>>> import numpy as np
>>> from numpy import linalg as LA
>>> np.set_printoptions(precision=2, suppress=True, linewidth=120)
>>> F = np.loadtxt("sample5.csv", delimiter=",")
>>> F
array([[-6., -3.,  3.,  1., -4.,  4., -1., -2.,  3.,  2., -1.,  0.,  2., -1.,  0.],
       [-3.,  6.,  0.,  0., -2.,  0., -2.,  0., -1.,  5.,  2.,  0.,  2., -4.,  5.],
       [ 3.,  0., -4., -2.,  5.,  0.,  0., -6., -4.,  2., -6.,  1.,  0.,  1.,  1.],
       [ 1.,  0., -2.,  6., -5.,  4.,  4., -5.,  2.,  3.,  4., -1.,  4.,  3., -1.],
       [-4., -2.,  5., -5.,  0.,  5., -6., -2., -4., -3.,  0.,  1., -4., -5.,  6.],
       [ 4.,  0.,  0.,  4.,  5., -4., -1.,  0., -3.,  5.,  0., -2.,  2., -2., -2.],
       [-1., -2.,  0.,  4., -6., -1.,  0., -4.,  6.,  4.,  6., -2.,  2.,  2.,  5.],
       [-2.,  0., -6., -5., -2.,  0., -4.,  2., -5., -4., -6., -3., -1.,  0.,  0.],
       [ 3., -1., -4.,  2., -4., -3.,  6., -5.,  6.,  0., -4., -1., -2.,  2., -5.],
       [ 2.,  5.,  2.,  3., -3.,  5.,  4., -4.,  0.,  4.,  0.,  1., -2.,  0.,  4.],
       [-1.,  2., -6.,  4.,  0.,  0.,  6., -6., -4.,  0.,  4.,  0., -4., -1.,  3.],
       [ 0.,  0.,  1., -1.,  1., -2., -2., -3., -1.,  1.,  0.,  6.,  0.,  1.,  3.],
       [ 2.,  2.,  0.,  4., -4.,  2.,  2., -1., -2., -2., -4.,  0.,  2., -3.,  4.],
       [-1., -4.,  1.,  3., -5., -2.,  2.,  0.,  2.,  0., -1.,  1., -3., -2.,  4.],
       [ 0.,  5.,  1., -1.,  6., -2.,  5.,  0., -5.,  4.,  3.,  3.,  4.,  4.,  6.]])
>>> rng = np.random.default_rng(705)
>>> labels = rng.permutation(15)
>>> B = F[:, labels] * rng.choice([-1, 1], 15)
>>> B
array([[ 0.,  3., -1., -3.,  2., -3.,  2., -1., -4.,  2., -4.,  6.,  0.,  1., -1.],
       [ 5.,  0., -4.,  1., -0.,  6.,  2.,  2., -2.,  5., -0.,  3.,  0.,  2., -0.],
       [ 1., -4.,  1.,  4.,  6.,  0.,  0., -6.,  5.,  2., -0., -3.,  1., -0.,  2.],
       [-1., -2.,  3., -2.,  5.,  0.,  4.,  4., -5.,  3., -4., -1., -1., -4., -6.],
       [ 6.,  5., -5.,  4.,  2., -2., -4.,  0.,  0., -3., -5.,  4.,  1.,  6.,  5.],
       [-2.,  0., -2.,  3., -0.,  0.,  2.,  0.,  5.,  5.,  4., -4., -2.,  1., -4.],
       [ 5.,  0.,  2., -6.,  4., -2.,  2.,  6., -6.,  4.,  1.,  1., -2., -0., -4.],
       [ 0., -6.,  0.,  5., -2.,  0., -1., -6., -2., -4., -0.,  2., -3.,  4.,  5.],
       [-5., -4.,  2., -6.,  5., -1., -2., -4., -4.,  0.,  3., -3., -1., -6., -2.],
       [ 4.,  2.,  0., -0.,  4.,  5., -2.,  0., -3.,  4., -5., -2.,  1., -4., -3.],
       [ 3., -6., -1.,  4.,  6.,  2., -4.,  4.,  0.,  0., -0.,  1.,  0., -6., -4.],
       [ 3.,  1.,  1.,  1.,  3.,  0.,  0.,  0.,  1.,  1.,  2., -0.,  6.,  2.,  1.],
       [ 4.,  0., -3.,  2.,  1.,  2.,  2., -4., -4., -2., -2., -2.,  0., -2., -4.],
       [ 4.,  1., -2., -2., -0., -4., -3., -1., -5.,  0.,  2.,  1.,  1., -2., -3.],
       [ 6.,  1.,  4.,  5., -0.,  5.,  4.,  3.,  6.,  4.,  2., -0.,  3., -5.,  1.]])
>>> Uu, _, vt = LA.svd(F.T @ B)
>>> labels
array([14,  2, 13,  8,  7,  1, 12, 10,  4,  9,  5,  0, 11,  6,  3])
>>> np.all(LA.eigvalsh(F) > 0)
np.False_
>>> round(float(LA.eigvalsh(F).min()), 2)
-20.07
>>> B = np.array([[-2, 3, 1, 4, 0, -2, 2, 2, -2],
...     [1, 4, 2, -4, -5, 3, 0, -5, -4],
...     [-1, 0, -2, 1, 5, -1, 4, 1, 4],
...     [0, -3, 2, -2, -4, 0, -5, 2, -2],
...     [4, -2, 1, 5, 4, 5, 0, 3, 2],
...     [0, 0, -2, 1, 5, 0, -3, 5, 5],
...     [5, -5, 1, 5, 0, 1, 5, 4, 3],
...     [-4, 5, 3, -2, -4, 5, 5, -2, 4],
...     [5, -1, 0, -4, 0, -4, -4, -3, 1]])
>>> data = np.triu(B, 1)
>>> data
array([[ 0,  3,  1,  4,  0, -2,  2,  2, -2],
       [ 0,  0,  2, -4, -5,  3,  0, -5, -4],
       [ 0,  0,  0,  1,  5, -1,  4,  1,  4],
       [ 0,  0,  0,  0, -4,  0, -5,  2, -2],
       [ 0,  0,  0,  0,  0,  5,  0,  3,  2],
       [ 0,  0,  0,  0,  0,  0, -3,  5,  5],
       [ 0,  0,  0,  0,  0,  0,  0,  4,  3],
       [ 0,  0,  0,  0,  0,  0,  0,  0,  4],
       [ 0,  0,  0,  0,  0,  0,  0,  0,  0]])
>>> x = np.array([-2, 0, 2, -2, -2, -2, 0, -2, -2])
>>> a = np.maximum(data @ x, 0)
>>> np.maximum(data @ (3 * x), 0)
array([  0, 102,   0,  24,   0,   0,   0,   0,   0])
>>> np.maximum(data @ x, 0) - np.maximum(-data @ x, 0)
array([ -2,  34, -20,   8, -20, -20, -14,  -8,   0])
>>> data.T @ a
array([   0,    0,   68, -136, -202,  102,  -40, -154, -152])
>>> np.tanh(data @ x)
array([-0.96,  1.  , -1.  ,  1.  , -1.  , -1.  , -1.  , -1.  ,  0.  ])
>>> np.unique(data.round(6), axis=0).shape
(9, 9)
>>> LA.lstsq(data[:-1].T, data[-1])[2]
np.int32(8)
>>> np.round(data @ LA.pinv(data) @ data, 2) + 0
array([[ 0.,  3.,  1.,  4.,  0., -2.,  2.,  2., -2.],
       [ 0.,  0.,  2., -4., -5.,  3.,  0., -5., -4.],
       [ 0.,  0.,  0.,  1.,  5., -1.,  4.,  1.,  4.],
       [ 0.,  0.,  0.,  0., -4.,  0., -5.,  2., -2.],
       [ 0.,  0.,  0.,  0.,  0.,  5.,  0.,  3.,  2.],
       [ 0.,  0.,  0.,  0.,  0.,  0., -3.,  5.,  5.],
       [ 0.,  0.,  0.,  0.,  0.,  0.,  0.,  4.,  3.],
       [ 0.,  0.,  0.,  0.,  0.,  0.,  0.,  0.,  4.],
       [ 0.,  0.,  0.,  0.,  0.,  0.,  0.,  0.,  0.]])
>>> labels = rng.permutation(9)
>>> labels
array([2, 0, 1, 6, 7, 8, 5, 4, 3])
>>> B = data[labels][:, labels]
>>> np.sort(np.abs(LA.eigvals(B)))
array([0., 0., 0., 0., 0., 0., 0., 0., 0.])
>>> B
array([[ 0,  0,  0,  4,  1,  4, -1,  5,  1],
       [ 1,  0,  3,  2,  2, -2, -2,  0,  4],
       [ 2,  0,  0,  0, -5, -4,  3, -5, -4],
       [ 0,  0,  0,  0,  4,  3,  0,  0,  0],
       [ 0,  0,  0,  0,  0,  4,  0,  0,  0],
       [ 0,  0,  0,  0,  0,  0,  0,  0,  0],
       [ 0,  0,  0, -3,  5,  5,  0,  0,  0],
       [ 0,  0,  0,  0,  3,  2,  5,  0,  0],
       [ 0,  0,  0, -5,  2, -2,  0, -4,  0]])
>>> np.trace(B)
np.int64(0)
>>> round(LA.det(B), 2), np.round(LA.det(data[labels]), 2)
(np.float64(0.0), np.float64(0.0))
>>> np.diag(B)
array([0, 0, 0, 0, 0, 0, 0, 0, 0])
>>> Uu, s, vt = LA.svd(B)
>>> V = vt[:(s > 1e-8).sum()]
>>> x = B[8] + -1 * B[5] + rng.integers(2) * np.eye(9)[1]
>>> x
array([ 0.,  0.,  0., -5.,  2., -2.,  0., -4.,  0.])
>>> np.round(np.diag(V.T @ V), 2) + 0
array([1., 0., 1., 1., 1., 1., 1., 1., 1.])
>>> np.allclose(V.T @ V @ x, x)
True
>>> LA.matrix_rank(np.vstack([B, x]))
np.int64(8)
>>> A = np.load("layer10.npy")
>>> A
array([[ 2,  3,  4,  5,  6,  7,  8,  9],
       [10, 11, 12, 13, 14, 15, 16, 17],
       [18, 19, 20, 21, 22, 23, 24, 25],
       [26, 27, 28, 29, 30, 31, 32, 33],
       [34, 35, 36, 37, 38, 39, 40, 41],
       [42, 43, 44, 45, 46, 47, 48, 49]])
>>> x = np.array([6, -1, 0, 3, 5, 4, -6, 6])
>>> a = np.maximum(A @ x, 0)
>>> np.maximum(A @ x, 0) - np.maximum(-A @ x, 0)
array([ 88, 224, 360, 496, 632, 768])
>>> A.T @ a
array([75536, 78104, 80672, 83240, 85808, 88376, 90944, 93512])
>>> [round(float(x), 2) for x in LA.svd(A, compute_uv=False)[:3]]
[200.92, 7.48, 0.0]
>>> np.argsort(-LA.norm(A, axis=0).round(6), kind="stable")[:3]
array([7, 6, 5])
>>> round(float(LA.norm(A, 2) / LA.norm(A)), 2)
1.0
>>> u = np.array([2, -1, -3, 3, 2]) + 0.5
>>> E = np.eye(5) - 2 * np.outer(u, u) / (u @ u)
>>> E
array([[ 0.6 ,  0.08,  0.4 , -0.56, -0.4 ],
       [ 0.08,  0.98, -0.08,  0.11,  0.08],
       [ 0.4 , -0.08,  0.6 ,  0.56,  0.4 ],
       [-0.56,  0.11,  0.56,  0.22, -0.56],
       [-0.4 ,  0.08,  0.4 , -0.56,  0.6 ]])
>>> B = E + rng.integers(-2, 3, (5, 1)) @ rng.integers(-2, 3, (1, 5))
>>> B
array([[ 0.6 ,  0.08, -1.6 , -1.56, -2.4 ],
       [ 0.08,  0.98, -4.08, -1.89, -3.92],
       [ 0.4 , -0.08,  2.6 ,  1.56,  2.4 ],
       [-0.56,  0.11,  0.56,  0.22, -0.56],
       [-0.4 ,  0.08, -3.6 , -2.56, -3.4 ]])
>>> B - E
array([[ 0.,  0., -2., -1., -2.],
       [ 0.,  0., -4., -2., -4.],
       [ 0.,  0.,  2.,  1.,  2.],
       [ 0.,  0.,  0.,  0.,  0.],
       [ 0.,  0., -4., -2., -4.]])
>>> np.abs(B - E).sum(axis=1)
array([ 5., 10.,  5.,  0., 10.])
>>> u, g = B[0], B[3]
>>> round(u @ u, 2)
np.float64(11.12)
>>> np.round(u @ g, 2)
np.float64(-0.22)
>>> p = (u @ g) / (u @ u) * u
>>> LA.matrix_rank(np.outer(u, g))
np.int64(1)
>>> p.round(2) + 0
array([-0.01,  0.  ,  0.03,  0.03,  0.05])
>>> ev, V = LA.eig(E)
>>> np.round(E @ V[:, 0] - ev[0] * V[:, 0], 2) + 0
array([0., 0., 0., 0., 0.])
>>> np.sort(LA.eigvals(LA.inv(E)))
array([-1.,  1.,  1.,  1.,  1.])
>>> np.sort(LA.eigvals(E @ E))
array([1., 1., 1., 1., 1.])
>>> round(float(np.prod(ev)), 2)
-1.0
>>> np.zeros(5, 5)
Traceback (most recent call last):
  File "<python-input-67>", line 1, in <module>
    np.zeros(5, 5)
    ~~~~~~~~^^^^^^
TypeError: Cannot interpret '5' as a data type
>>> E - E[0]
array([[ 0.  ,  0.  ,  0.  ,  0.  ,  0.  ],
       [-0.52,  0.9 , -0.48,  0.67,  0.48],
       [-0.2 , -0.16,  0.2 ,  1.12,  0.8 ],
       [-1.16,  0.03,  0.16,  0.78, -0.16],
       [-1.  ,  0.  ,  0.  ,  0.  ,  1.  ]])
>>> np.round(LA.norm(E), 2)
np.float64(2.24)
>>> round(float(np.abs(E).max()), 2)
0.98
>>> LA.svd(E, compute_uv=False)
array([1., 1., 1., 1., 1.])
>>> E.mean(axis=0)
array([ 0.02,  0.24,  0.38, -0.05,  0.02])
>>> E.sum(axis=0)
array([ 0.12,  1.18,  1.88, -0.23,  0.12])
>>> np.count_nonzero(E)
np.int64(25)
>>> np.unravel_index(np.abs(E).argmax(), E.shape)
(np.int64(1), np.int64(1))
>>> LA.matrix_rank(E)
np.int64(5)
>>> np.round(E @ E.T, 2) + 0
array([[1., 0., 0., 0., 0.],
       [0., 1., 0., 0., 0.],
       [0., 0., 1., 0., 0.],
       [0., 0., 0., 1., 0.],
       [0., 0., 0., 0., 1.]])
>>> np.round(E.T @ E, 2) + 0
array([[1., 0., 0., 0., 0.],
       [0., 1., 0., 0., 0.],
       [0., 0., 1., 0., 0.],
       [0., 0., 0., 1., 0.],
       [0., 0., 0., 0., 1.]])
>>> LA.pinv(E)
array([[ 0.6 ,  0.08,  0.4 , -0.56, -0.4 ],
       [ 0.08,  0.98, -0.08,  0.11,  0.08],
       [ 0.4 , -0.08,  0.6 ,  0.56,  0.4 ],
       [-0.56,  0.11,  0.56,  0.22, -0.56],
       [-0.4 ,  0.08,  0.4 , -0.56,  0.6 ]])
>>> round(E[:, 3] @ E[:, 0], 2)
np.float64(0.0)
>>> LA.svd(E, compute_uv=False)
array([1., 1., 1., 1., 1.])
>>> W0 = np.array([[-1.3, 2.1, 0.9, -1.3, 0.2, -0.4, 0.5, -0.7, -0.5, -0.8, -0.4, 1.8, -1.0, 1.1],
...     [-0.3, -0.3, 0.0, -0.8, -0.8, -0.6, -0.1, -0.2, 0.0, -1.1, 0.9, -0.1, -0.7, -0.5],
...     [-0.6, -0.4, -1.0, -0.3, -0.3, -0.8, -0.8, -0.7, -0.2, -0.1, -0.7, -0.5, 0.5, -1.1],
...     [1.7, 1.3, -0.3, 0.2, 0.8, -0.9, -0.8, -1.1, -2.1, -0.2, -1.1, 0.3, 2.0, 0.3],
...     [1.1, 0.1, 0.6, -0.1, 0.7, -0.6, 0.9, 0.7, 0.9, -1.0, 0.2, 0.5, -1.3, 0.3]])
>>> W0[:, 10] *= 5
>>> W0
array([[-1.3,  2.1,  0.9, -1.3,  0.2, -0.4,  0.5, -0.7, -0.5, -0.8, -2. ,  1.8, -1. ,  1.1],
       [-0.3, -0.3,  0. , -0.8, -0.8, -0.6, -0.1, -0.2,  0. , -1.1,  4.5, -0.1, -0.7, -0.5],
       [-0.6, -0.4, -1. , -0.3, -0.3, -0.8, -0.8, -0.7, -0.2, -0.1, -3.5, -0.5,  0.5, -1.1],
       [ 1.7,  1.3, -0.3,  0.2,  0.8, -0.9, -0.8, -1.1, -2.1, -0.2, -5.5,  0.3,  2. ,  0.3],
       [ 1.1,  0.1,  0.6, -0.1,  0.7, -0.6,  0.9,  0.7,  0.9, -1. ,  1. ,  0.5, -1.3,  0.3]])
>>> B = W0 / np.sqrt((W0 ** 2).mean(axis=1, keepdims=True))
>>> LA.matrix_rank(B) == LA.matrix_rank(W0)
np.True_
>>> LA.matrix_rank(W0 - W0.mean(axis=1, keepdims=True))
np.int64(5)
>>> np.diff(W0, axis=0)
array([[ 1. , -2.4, -0.9,  0.5, -1. , -0.2, -0.6,  0.5,  0.5, -0.3,  6.5, -1.9,  0.3, -1.6],
       [-0.3, -0.1, -1. ,  0.5,  0.5, -0.2, -0.7, -0.5, -0.2,  1. , -8. , -0.4,  1.2, -0.6],
       [ 2.3,  1.7,  0.7,  0.5,  1.1, -0.1,  0. , -0.4, -1.9, -0.1, -2. ,  0.8,  1.5,  1.4],
       [-0.6, -1.2,  0.9, -0.3, -0.1,  0.3,  1.7,  1.8,  3. , -0.8,  6.5,  0.2, -3.3,  0. ]])
>>> W0.sum(axis=1)
array([-1.4, -1. , -9.8, -4.3,  3.8])
>>> feats = np.array([[-0.78, -2.6, 0.65, 0.91, 0.13],
...     [0.69, 2.22, -0.84, -0.66, -0.36],
...     [0.12, -0.08, -1.69, 0.73, -1.49],
...     [-0.02, -0.28, -0.69, 0.41, -0.65],
...     [-0.54, -1.16, 2.57, -0.53, 2.05],
...     [0.13, 0.94, 1.57, -1.07, 1.53],
...     [0.09, 0.06, -0.87, 0.33, -0.75],
...     [0.87, 2.02, -3.64, 0.58, -2.84],
...     [-0.13, -0.14, 1.08, -0.38, 0.92]])
>>> np.round(LA.norm(F, "nuc"), 2)
np.float64(156.53)
>>> LA.norm(F, axis=1).argmax()
np.int64(4)
>>> round(LA.norm(F, 1), 2), round(float(LA.norm(F, np.inf)), 2)
(np.float64(52.0), 52.0)
